>>> import numpy as np
>>> from numpy import linalg as LA
>>> np.set_printoptions(precision=1, suppress=True, linewidth=160, floatmode="fixed")
>>> W0 = np.load("arr.npy")
>>> print(W0)
[[1 1 1 1 1 1]
 [1 1 1 1 1 1]
 [0 1 0 1 0 1]
 [1 1 1 1 1 1]
 [1 1 1 1 1 1]
 [0 1 0 1 0 1]]
>>> # rows and columns are dependent
>>> W1 = np.array([[0, 1, 2, -2, -2, -2],
...     [-1, 0, -1, -1, 0, -2],
...     [-2, 2, 1, 2, -1, 2],
...     [2, -1, 1, -2, 1, -1],
...     [-2, 0, 2, 0, 0, 1],
...     [-1, 2, -1, 1, -1, 2]])
>>> c = np.array([0, -2, 1, -1, 1, -1])
>>> H = np.maximum(W0 @ W1 + c, 0)
>>> print(LA.matrix_rank(H))
2
>>> print((H > 0).astype(int))
[[0 1 1 0 0 0]
 [0 1 1 0 0 0]
 [0 0 0 0 1 0]
 [0 1 1 0 0 0]
 [0 1 1 0 0 0]
 [0 0 0 0 1 0]]
>>> C = np.array([[-3, 1, 1],
...     [1, 1, 1],
...     [-3, -3, 2],
...     [-1, 2, 1],
...     [3, 2, -1],
...     [1, -1, 1]])
>>> print(H @ C)
[[-13 -13  12]
 [-13 -13  12]
 [  3   2  -1]
 [-13 -13  12]
 [-13 -13  12]
 [  3   2  -1]]
>>> print(W1 @ C)
[[-11 -11   3]
 [  5   2  -6]
 [  2  -3   7]
 [ -6  -3  -1]
 [  1  -9   3]
 [  6   2   3]]
>>> print((H @ C).round(6).argmax(axis=1))
[2 2 0 2 2 0]
>>> def softmax(z):
...     e = np.exp(z - z.max(axis=-1, keepdims=True))
...     return e / e.sum(axis=-1, keepdims=True)
... 
>>> print(softmax(10 * W0[4]))
[0.2 0.2 0.2 0.2 0.2 0.2]
>>> print(softmax(W0).sum(axis=1))
[1.0 1.0 1.0 1.0 1.0 1.0]
>>> S = W0 @ W0.T / np.sqrt(6)
>>> print(softmax(S)[4] @ W0)
[0.9 1.0 0.9 1.0 0.9 1.0]
>>> print(softmax(S + np.triu(np.full(S.shape, -np.inf), 1)))
[[1.0 0.0 0.0 0.0 0.0 0.0]
 [0.5 0.5 0.0 0.0 0.0 0.0]
 [0.3 0.3 0.3 0.0 0.0 0.0]
 [0.3 0.3 0.1 0.3 0.0 0.0]
 [0.2 0.2 0.1 0.2 0.2 0.0]
 [0.2 0.2 0.2 0.2 0.2 0.2]]
>>> print(round(float(np.abs(LA.eigvals(W0)).max()), 1))
5.0
>>> print(round(LA.det(W0), 1))
0.0
>>> print((W0 + W0.T) / 2)
[[1.0 1.0 0.5 1.0 1.0 0.5]
 [1.0 1.0 1.0 1.0 1.0 1.0]
 [0.5 1.0 0.0 1.0 0.5 0.5]
 [1.0 1.0 1.0 1.0 1.0 1.0]
 [1.0 1.0 0.5 1.0 1.0 0.5]
 [0.5 1.0 0.5 1.0 0.5 1.0]]
>>> print(np.abs(np.diag(LA.qr(W0)[1])) > 1e-9)
[ True  True False False False False]
>>> print(round(float(np.trace(LA.pinv(W0) @ W0)), 1))
2.0
>>> print(np.round(W0 @ LA.pinv(W0) @ W0, 1) + 0)
[[1.0 1.0 1.0 1.0 1.0 1.0]
 [1.0 1.0 1.0 1.0 1.0 1.0]
 [0.0 1.0 0.0 1.0 0.0 1.0]
 [1.0 1.0 1.0 1.0 1.0 1.0]
 [1.0 1.0 1.0 1.0 1.0 1.0]
 [0.0 1.0 0.0 1.0 0.0 1.0]]
>>> np.zeros(6, 6)
Traceback (most recent call last):
  File "<python-input-27>", line 1, in <module>
    np.zeros(6, 6)
    ~~~~~~~~^^^^^^
TypeError: Cannot interpret '6' as a data type
>>> print(np.round(LA.svd(W0, compute_uv=False), 1) + 0)
[5.2 1.6 0.0 0.0 0.0 0.0]
>>> print(LA.matrix_rank(W0))
2
>>> print(W0.mean(axis=0))
[0.7 1.0 0.7 1.0 0.7 1.0]
>>> print(np.count_nonzero(W0))
30
>>> LA.rank(W0)
Traceback (most recent call last):
  File "<python-input-32>", line 1, in <module>
    LA.rank(W0)
    ^^^^^^^
AttributeError: module 'numpy.linalg' has no attribute 'rank'
>>> print(W0.sum(axis=0))
[4 6 4 6 4 6]
>>> print(np.diff(W0, axis=0))
[[ 0  0  0  0  0  0]
 [-1  0 -1  0 -1  0]
 [ 1  0  1  0  1  0]
 [ 0  0  0  0  0  0]
 [-1  0 -1  0 -1  0]]
>>> print(np.round(LA.norm(W0), 1))
5.5
>>> data = np.load("out3.npy")
>>> print(data)
[[-18   0 -11   2]
 [  0   8 -15 -18]
 [-11 -15  -4  -5]
 [  2 -18  -5   6]]
>>> # symmetric
>>> U, sig, Vt = LA.svd(data, full_matrices=False)
>>> print(np.round(np.sqrt((sig ** 2).sum()), 1), round(float(LA.norm(data)), 1))
42.9 42.9
>>> print(np.cumsum(sig ** 2) / np.sum(sig ** 2))
[0.4 0.8 1.0 1.0]
>>> print((sig > 1e-8).sum())
4
>>> print(sig)
[27.5 27.2 16.3  8.6]
>>> print(U.shape, sig.shape, Vt.shape)
(4, 4) (4,) (4, 4)
>>> print(round(LA.det(data), 1))
104692.0
>>> print(np.trace(data))
-8
>>> print((data + data.T) / 2)
[[-18.0   0.0 -11.0   2.0]
 [  0.0   8.0 -15.0 -18.0]
 [-11.0 -15.0  -4.0  -5.0]
 [  2.0 -18.0  -5.0   6.0]]
>>> assert data == data.T
Traceback (most recent call last):
  File "<python-input-48>", line 1, in <module>
    assert data == data.T
           ^^^^^^^^^^^^^^
ValueError: The truth value of an array with more than one element is ambiguous. Use a.any() or a.all()
>>> X = np.load("data.npy")
>>> print(X)
[[ 3  0  0  0  0]
 [ 0  0  0  0  0]
 [ 1  1  1  0  0]
 [-2 -1  1  2  0]
 [ 3 -1 -1 -3  2]]
>>> # triangular
>>> rk = LA.matrix_rank(X)
>>> print(rk)
4
>>> ns = LA.svd(X)[2][rk:].T
>>> print([int(LA.matrix_rank(np.delete(X, i, axis=0))) for i in range(5)])
[3, 4, 3, 3, 3]
>>> print(ns @ ns.T)
[[ 0.0  0.0  0.0  0.0  0.0]
 [ 0.0  0.2 -0.2  0.2  0.3]
 [ 0.0 -0.2  0.2 -0.2 -0.3]
 [ 0.0  0.2 -0.2  0.2  0.3]
 [ 0.0  0.3 -0.3  0.3  0.4]]
>>> print(np.allclose(X @ ns, 0))
True
>>> print([int(LA.matrix_rank(X[:, :j + 1])) for j in range(5)])
[1, 2, 3, 4, 4]
>>> print(ns[:, 0] / ns[np.abs(ns[:, 0]).round(6).argmax(), 0])
[ 0.0  0.7 -0.7  0.7  1.0]
>>> rng = np.random.default_rng(9)
>>> out = X + rng.integers(-2, 3, (5, 4)) @ rng.integers(-2, 3, (4, 5))
>>> print(out)
[[-4 -4  9 -4  7]
 [-4  1 -1  2  3]
 [ 0  5  7 -5  9]
 [-3  0  9 -5 10]
 [ 4  4 -7  2 -2]]
>>> print(np.round(LA.svd(out - X, compute_uv=False), 1) + 0)
[24.4  8.8  6.8  1.8  0.0]
>>> print(round(float(np.trace(LA.pinv(X) @ X)), 1))
4.0
>>> print(np.abs(np.diag(LA.qr(X)[1])) > 1e-9)
[ True  True  True  True False]
>>> print(np.allclose(X[:-1].T @ LA.lstsq(X[:-1].T, X[-1])[0], X[-1]))
False
>>> print(LA.lstsq(X[:-1].T, X[-1])[2])
3
>>> U, sig, Vt = LA.svd(X)
>>> V = Vt[:(sig > 1e-8).sum()]
>>> x = X[3] + 4 * X[0] + rng.integers(2) * np.eye(5)[1]
>>> print(x)
[10.0  0.0  1.0  2.0  0.0]
>>> print(np.allclose(V.T @ V @ x, x))
False
